>>> import numpy as np
>>> np.set_printoptions(suppress=True, linewidth=160)
>>> def tidy(a):
...     return np.round(a, 2) + 0
... 
>>> Y = np.array([[-3, 3, -2, -2], [-1, 0, 2, -1], [1, 2, -3, -2], [1, -1, -2, 0]])
>>> A = np.triu(Y, 1)
>>> print(A)
[[ 0  3 -2 -2]
 [ 0  0  2 -1]
 [ 0  0  0 -2]
 [ 0  0  0  0]]
>>> Uu, sigma, VT = np.linalg.svd(A)
>>> evecs = VT[:(sigma > 1e-8).sum()]
>>> rng = np.random.default_rng(158)
>>> x0 = A[2] + 2 * A[0] + rng.integers(2) * np.eye(4)[1]
>>> print(x0)
[ 0.  6. -4. -6.]
>>> print(tidy(evecs.T @ evecs))
[[0. 0. 0. 0.]
 [0. 1. 0. 0.]
 [0. 0. 1. 0.]
 [0. 0. 0. 1.]]
>>> print(np.linalg.matrix_rank(np.vstack([A, x0])))
3
>>> print(tidy(np.diag(evecs.T @ evecs)))
[0. 1. 1. 1.]
>>> print(tidy(np.linalg.norm(x0 - evecs.T @ evecs @ x0)))
0.0
>>> print(np.allclose(evecs.T @ evecs @ x0, x0))
True
>>> Uu, sigma, VT = np.linalg.svd(A)
>>> print(np.argmax(sigma[:-1] / (sigma[1:] + 1e-6)) + 1)
3
>>> Y = Uu[:, :3] @ np.diag(sigma[:3]) @ VT[:3]
>>> print(tidy(np.abs(A - Y).max()))
0.0
>>> print(np.linalg.matrix_rank(Y))
3
>>> Y = np.array([[1, -4], [4, -3], [-3, 0], [-4, 2]])
>>> print(np.linalg.matrix_rank(np.vstack([A, Y.T])))
4
>>> print(np.einsum("ik,kj->ij", A, Y))
[[ 26 -13]
 [ -2  -2]
 [  8  -4]
 [  0   0]]
>>> print(np.einsum("ik,kj->ji", A, Y))
[[ 26  -2   8   0]
 [-13  -2  -4   0]]
>>> print(np.einsum("ij,ij->i", A, A))
[17  5  4  0]
>>> print(Y.T @ A.T)
[[ 26  -2   8   0]
 [-13  -2  -4   0]]
>>> print(np.einsum("ij->j", A))
[ 0  3  0 -5]
>>> print(np.vstack([A, Y.T]).shape)
(6, 4)
>>> mat = np.array([[7.0, -17.01, -2.95],
...     [5.99, -36.01, 5.99],
...     [7.02, 2.96, -10.99],
...     [8.99, -33.99, 1.01]])
>>> Uu, sigma, VT = np.linalg.svd(mat)
>>> print(tidy(sigma))
[53.95 14.87  0.02]
>>> print(np.argmax(sigma[:-1] / (sigma[1:] + 1e-6)) + 1)
2
>>> Y = Uu[:, :2] @ np.diag(sigma[:2]) @ VT[:2]
>>> print(tidy(np.abs(mat - Y).max()))
0.01
>>> def softmax(z):
...     e = np.exp(z - z.max(axis=-1, keepdims=True))
...     return e / e.sum(axis=-1, keepdims=True)
... 
>>> print(tidy(softmax(10 * mat[1])))
[0.5 0.  0.5]
>>> att = mat @ mat.T / np.sqrt(3)
>>> print(softmax(att).round(6).argmax(axis=1))
[3 1 2 1]
>>> print(tidy(softmax(att)))
[[0.   0.32 0.   0.68]
 [0.   1.   0.   0.  ]
 [0.   0.   1.   0.  ]
 [0.   1.   0.   0.  ]]
>>> print(softmax(att)[1] @ mat)
[  5.99 -36.01   5.99]
>>> m1 = np.load("run13.npy")
>>> print(m1)
[[ 4  4  4  4]
 [ 4  8  8  8]
 [ 4  8 12 12]
 [ 4  8 12 16]]
>>> w1 = np.array([[3, -3], [-2, 3], [-1, -2], [0, -3]])
>>> coef = np.array([1, 2])
>>> H = np.maximum(m1 @ w1 + coef, 0)
>>> print(H)
[[1 0]
 [0 0]
 [0 0]
 [0 0]]
>>> print((H > 0).astype(int))
[[1 0]
 [0 0]
 [0 0]
 [0 0]]
>>> C = np.array([[-6, 9], [-9, -5]])
>>> print((H @ C).round(6).argmax(axis=1))
[1 0 0 0]
>>> print(np.linalg.cond(mat) > 100)
True
>>> print(tidy(np.linalg.norm(mat, 2) / np.linalg.norm(mat)))
0.96
>>> print([round(float(x), 2) for x in np.linalg.svd(mat, compute_uv=False)[:3]])
[53.95, 14.87, 0.02]
>>> data = np.load("case19.npy")
>>> print(data)
[[0 1 0 0]
 [1 0 1 1]
 [0 1 0 0]
 [0 1 0 0]]
>>> Uu, sigma, VT = np.linalg.svd(data, full_matrices=False)
>>> print(tidy(Uu.T @ data @ VT.T))
[[1.73 0.   0.   0.  ]
 [0.   1.73 0.   0.  ]
 [0.   0.   0.   0.  ]
 [0.   0.   0.   0.  ]]
>>> print((sigma > 1e-8).sum())
2
>>> print(tidy(sigma / sigma[0]))
[1. 1. 0. 0.]
>>> print(tidy(VT @ VT.T))
[[1. 0. 0. 0.]
 [0. 1. 0. 0.]
 [0. 0. 1. 0.]
 [0. 0. 0. 1.]]
>>> print(Uu.shape, sigma.shape, VT.shape)
(4, 4) (4,) (4, 4)
>>> arr = np.load("data.npy")
>>> print(tidy(arr))
[[-0.3   0.45 -0.81 -0.21]
 [-0.65 -0.74 -0.13 -0.15]
 [ 0.5  -0.44 -0.56  0.5 ]
 [-0.5   0.25  0.1   0.82]]
>>> print(tidy(np.linalg.eigvals(arr)))
[ 1.  +0.j   -0.38+0.92j -0.38-0.92j -1.  +0.j  ]
>>> print(tidy(np.linalg.det(arr.T)))
-1.0
>>> print(tidy(np.kron(np.eye(2, dtype=int), arr)))
[[-0.3   0.45 -0.81 -0.21  0.    0.    0.    0.  ]
 [-0.65 -0.74 -0.13 -0.15  0.    0.    0.    0.  ]
 [ 0.5  -0.44 -0.56  0.5   0.    0.    0.    0.  ]
 [-0.5   0.25  0.1   0.82  0.    0.    0.    0.  ]
 [ 0.    0.    0.    0.   -0.3   0.45 -0.81 -0.21]
 [ 0.    0.    0.    0.   -0.65 -0.74 -0.13 -0.15]
 [ 0.    0.    0.    0.    0.5  -0.44 -0.56  0.5 ]
 [ 0.    0.    0.    0.   -0.5   0.25  0.1   0.82]]
>>> print(tidy(np.einsum("ii->", arr)))
-0.77
>>> print(tidy(np.einsum("ij,ji->", arr, arr)))
0.59
>>> M = np.loadtxt("m.csv", delimiter=",")
>>> print(M)
[[2. 0. 0. 0.]
 [0. 1. 0. 0.]
 [0. 0. 1. 0.]
 [0. 0. 0. 2.]]
>>> print(M.T @ M)
[[4. 0. 0. 0.]
 [0. 1. 0. 0.]
 [0. 0. 1. 0.]
 [0. 0. 0. 4.]]
>>> print(tidy(np.linalg.svd(M, compute_uv=False)))
[2. 2. 1. 1.]
>>> print(M[:, 2] @ M[:, 3])
0.0
>>> print(tidy(np.linalg.norm(M, axis=0)))
[2. 1. 1. 2.]
>>> print(M @ M.T)
[[4. 0. 0. 0.]
 [0. 1. 0. 0.]
 [0. 0. 1. 0.]
 [0. 0. 0. 4.]]
>>> lab = rng.permutation(4)
>>> print(lab)
[0 1 3 2]
>>> Y = M[lab][:, lab]
>>> print(np.allclose(Y, M))
False
>>> print(np.diag(Y))
[2. 1. 2. 1.]
>>> Lm = np.linalg.cholesky(M)
>>> print(tidy(np.prod(np.diag(Lm)) ** 2), tidy(np.linalg.det(M)))
4.0 4.0
>>> print(tidy(np.linalg.norm(M)))
3.16
>>> print(np.diff(M, axis=0))
[[-2.  1.  0.  0.]
 [ 0. -1.  1.  0.]
 [ 0.  0. -1.  2.]]
>>> print(np.count_nonzero(M))
4
>>> M[4]
Traceback (most recent call last):
  File "<python-input-85>", line 1, in <module>
    M[4]
    ~^^^
IndexError: index 4 is out of bounds for axis 0 with size 4
>>> print(M.sum(axis=0))
[2. 1. 1. 2.]
